$ ipython --no-banner

In [1]: import numpy as np

In [2]: import numpy.linalg as la

In [3]: np.set_printoptions(precision=2, suppress=True, linewidth=200)

In [4]: J = np.array([[9.0, 0.0], [0.0, 0.0]])

In [5]: B = J[0, 0] * J[1:] - np.outer(J[1:, 0], J[0])

In [6]: B
Out[6]: array([[0., 0.]])

In [7]: J[:, 0] / J[0, 0]
Out[7]: array([1., 0.])

In [8]: np.flatnonzero(~B.round(6).any(axis=1))
Out[8]: array([0])

In [9]: np.unique(J.round(6), axis=0).shape
Out[9]: (2, 2)

In [10]: J @ la.pinv(J) @ J
Out[10]: 
array([[9., 0.],
       [0., 0.]])

In [11]: round(np.trace(la.pinv(J) @ J), 2)
Out[11]: np.float64(1.0)

In [12]: m1 = np.load("run1.npy")

In [13]: m1
Out[13]: 
array([[0, 0, 2],
       [0, 2, 1],
       [2, 2, 2],
       [0, 0, 0],
       [2, 1, 0],
       [1, 2, 0],
       [0, 4, 4]])

In [14]: rng = np.random.default_rng(29)

In [15]: B = m1 + rng.integers(-2, 3, (7, 1)) @ rng.integers(-2, 3, (1, 3))

In [16]: B
Out[16]: 
array([[-2,  0, -2],
       [ 2,  2,  5],
       [ 2,  2,  2],
       [ 0,  0,  0],
       [ 3,  1,  2],
       [ 1,  2,  0],
       [-1,  4,  2]])

In [17]: np.round(la.svd(B - m1, compute_uv=False), 2) + 0
Out[17]: array([7.07, 0.  , 0.  ])

In [18]: B - m1
Out[18]: 
array([[-2,  0, -4],
       [ 2,  0,  4],
       [ 0,  0,  0],
       [ 0,  0,  0],
       [ 1,  0,  2],
       [ 0,  0,  0],
       [-1,  0, -2]])

In [19]: np.abs(B - m1).sum(axis=1)
Out[19]: array([6, 6, 0, 0, 3, 0, 3])

In [20]: la.matrix_rank(B - m1, tol=1e-8)
Out[20]: np.int64(1)

In [21]: t = np.radians(45)

In [22]: R = np.eye(3)

In [23]: R[1, 1] = R[2, 2] = np.cos(t)

In [24]: R[1, 2], R[2, 1] = -np.sin(t), np.sin(t)

In [25]: R
Out[25]: 
array([[ 1.  ,  0.  ,  0.  ],
       [ 0.  ,  0.71, -0.71],
       [ 0.  ,  0.71,  0.71]])

In [26]: B = m1 @ R.T

In [27]: la.svd(m1, compute_uv=False), la.svd(B, compute_uv=False)
Out[27]: (array([7.13, 2.95, 1.85]), array([7.13, 2.95, 1.85]))

In [28]: np.abs(B - m1).max(axis=0)
Out[28]: array([0.  , 4.  , 1.66])

In [29]: np.allclose(m1 @ m1.T, B @ B.T)
Out[29]: True

In [30]: B.round(2) + 0
Out[30]: 
array([[ 0.  , -1.41,  1.41],
       [ 0.  ,  0.71,  2.12],
       [ 2.  ,  0.  ,  2.83],
       [ 0.  ,  0.  ,  0.  ],
       [ 2.  ,  0.71,  0.71],
       [ 1.  ,  1.41,  1.41],
       [ 0.  ,  0.  ,  5.66]])
